% python3 -q
>>> import numpy as np
>>> import numpy.linalg as la
>>> np.set_printoptions(precision=2, suppress=True, linewidth=120)
>>> def tidy(a):
...     return np.round(a, 2) + 0
... 
>>> s = 20 * 0.9 ** np.arange(3)
>>> rng = np.random.default_rng(473989)
>>> X = rng.normal(size=(37, 3)) * rng.permutation(s)
>>> tidy(X)
array([[ 33.79,  19.49, -20.5 ],
       [-56.34,   5.94, -43.25],
       [ -6.95,  34.91, -26.  ],
       [ 10.87,  19.24,  36.65],
       [ -6.44,  -6.8 ,   6.51],
       [  7.28,   1.22, -18.57],
       [ -5.59, -11.76, -18.26],
       [ 20.23,   4.24,   0.73],
       [ 12.57,   4.41, -54.17],
       [ 10.7 , -15.2 ,  -5.32],
       [-17.71,  13.84,  14.28],
       [-28.63, -17.17,   4.73],
       [ -2.31, -14.62, -27.2 ],
       [-11.39, -20.18,   2.86],
       [ -5.04,  11.53,  15.07],
       [ 15.72,  15.74, -22.01],
       [ -7.7 , -17.75,  19.26],
       [ 18.41,  31.13, -11.66],
       [-19.15,   9.86,   3.38],
       [  3.44, -12.  ,   6.57],
       [-10.42, -12.62,  -5.94],
       [-43.94, -47.6 ,  -4.98],
       [-13.48, -19.14,  -4.88],
       [ -0.76,  -8.52,  -5.38],
       [-23.44, -23.58,  -1.56],
       [-12.64, -15.53,  11.04],
       [-26.43, -17.7 , -44.49],
       [ 13.14,  -1.08,  20.29],
       [-19.68, -28.77,  -2.62],
       [  8.58,  17.72,   5.98],
       [ 31.86, -39.31, -35.25],
       [ 17.71,  17.49,  15.4 ],
       [  2.57,   9.76, -21.56],
       [ 30.01,  31.35, -10.28],
       [  1.88,   1.32,  16.62],
       [-20.14,  26.32, -11.65],
       [ 24.55, -17.65,  13.43]])
>>> left, s, vt = la.svd(X, full_matrices=False)
>>> (s > 1e-8).sum()
np.int64(3)
>>> tidy(left.T @ left)
array([[1., 0., 0.],
       [0., 1., 0.],
       [0., 0., 1.]])
>>> tidy(np.cumsum(s ** 2) / np.sum(s ** 2))
array([0.45, 0.79, 1.  ])
>>> tidy(s)
array([142.55, 123.19,  98.49])
>>> tidy(vt @ vt.T)
array([[1., 0., 0.],
       [0., 1., 0.],
       [0., 0., 1.]])
>>> Ac = X - X.mean(axis=0)
>>> left, s, vt = la.svd(Ac, full_matrices=False)
>>> tidy((s ** 2).sum() ** 2 / (s ** 4).sum())
np.float64(2.78)
>>> tidy(s ** 2 / (s ** 2).sum())
array([0.45, 0.33, 0.22])
>>> cov = np.cov(X, rowvar=False)
>>> cov.shape
(3, 3)
>>> tidy(X.std(axis=0))
array([20.11, 19.72, 19.76])
>>> tidy(cov)
array([[415.74, 135.9 ,  30.66],
       [135.9 , 399.6 ,   3.85],
       [ 30.66,   3.85, 401.19]])
>>> tidy(np.corrcoef(X[:, 1], X[:, 0])[0, 1])
np.float64(0.33)
>>> evals, evecs = la.eigh(cov)
>>> x0 = np.array([1, 0, 1])
>>> tidy(evecs * np.maximum(evals, 0) @ evecs.T)
array([[415.74, 135.9 ,  30.66],
       [135.9 , 399.6 ,   3.85],
       [ 30.66,   3.85, 401.19]])
>>> tidy(evecs * np.abs(evals) @ evecs.T)
array([[415.74, 135.9 ,  30.66],
       [135.9 , 399.6 ,   3.85],
       [ 30.66,   3.85, 401.19]])
>>> tidy(evecs * np.sqrt(evals) @ evecs.T)
array([[20.09,  3.42,  0.76],
       [ 3.42, 19.7 ,  0.03],
       [ 0.76,  0.03, 20.02]])
>>> tidy(np.abs(cov).sum(axis=1).max()), tidy(np.abs(evals).max())
(np.float64(582.3), np.float64(548.09))
>>> tidy(x0 @ cov @ x0 / (x0 @ x0)), tidy(evals[0]), tidy(evals[-1])
(np.float64(439.12), np.float64(268.98), np.float64(548.09))
>>> B = np.array([[1], [1], [1], [2], [1], [1]])
>>> Z = np.array([[1, 3, 1, 3, 1, 2, 3, 3]])
>>> E = B @ Z + 0.1 * rng.normal(size=(6, 8))
>>> tidy(E)
array([[0.98, 3.03, 1.08, 2.91, 1.04, 1.84, 2.97, 3.01],
       [0.93, 3.07, 1.08, 3.16, 0.96, 1.8 , 2.93, 3.18],
       [1.22, 2.84, 0.97, 2.84, 1.03, 2.04, 3.  , 2.89],
       [2.02, 5.77, 1.98, 6.14, 2.04, 3.92, 6.  , 5.97],
       [0.99, 2.97, 0.87, 3.08, 0.97, 2.04, 2.91, 2.98],
       [1.09, 2.93, 0.96, 2.92, 1.06, 2.07, 2.78, 3.02]])
>>> tidy(la.norm(E))
np.float64(19.54)
>>> la.matrix_rank(E)
np.int64(6)
>>> E.shape
(6, 8)
>>> tidy(la.svd(E, compute_uv=False))
array([19.53,  0.43,  0.27,  0.25,  0.11,  0.09])
>>> tidy(E.sum(axis=0))
array([ 7.22, 20.62,  6.94, 21.06,  7.1 , 13.7 , 20.58, 21.05])
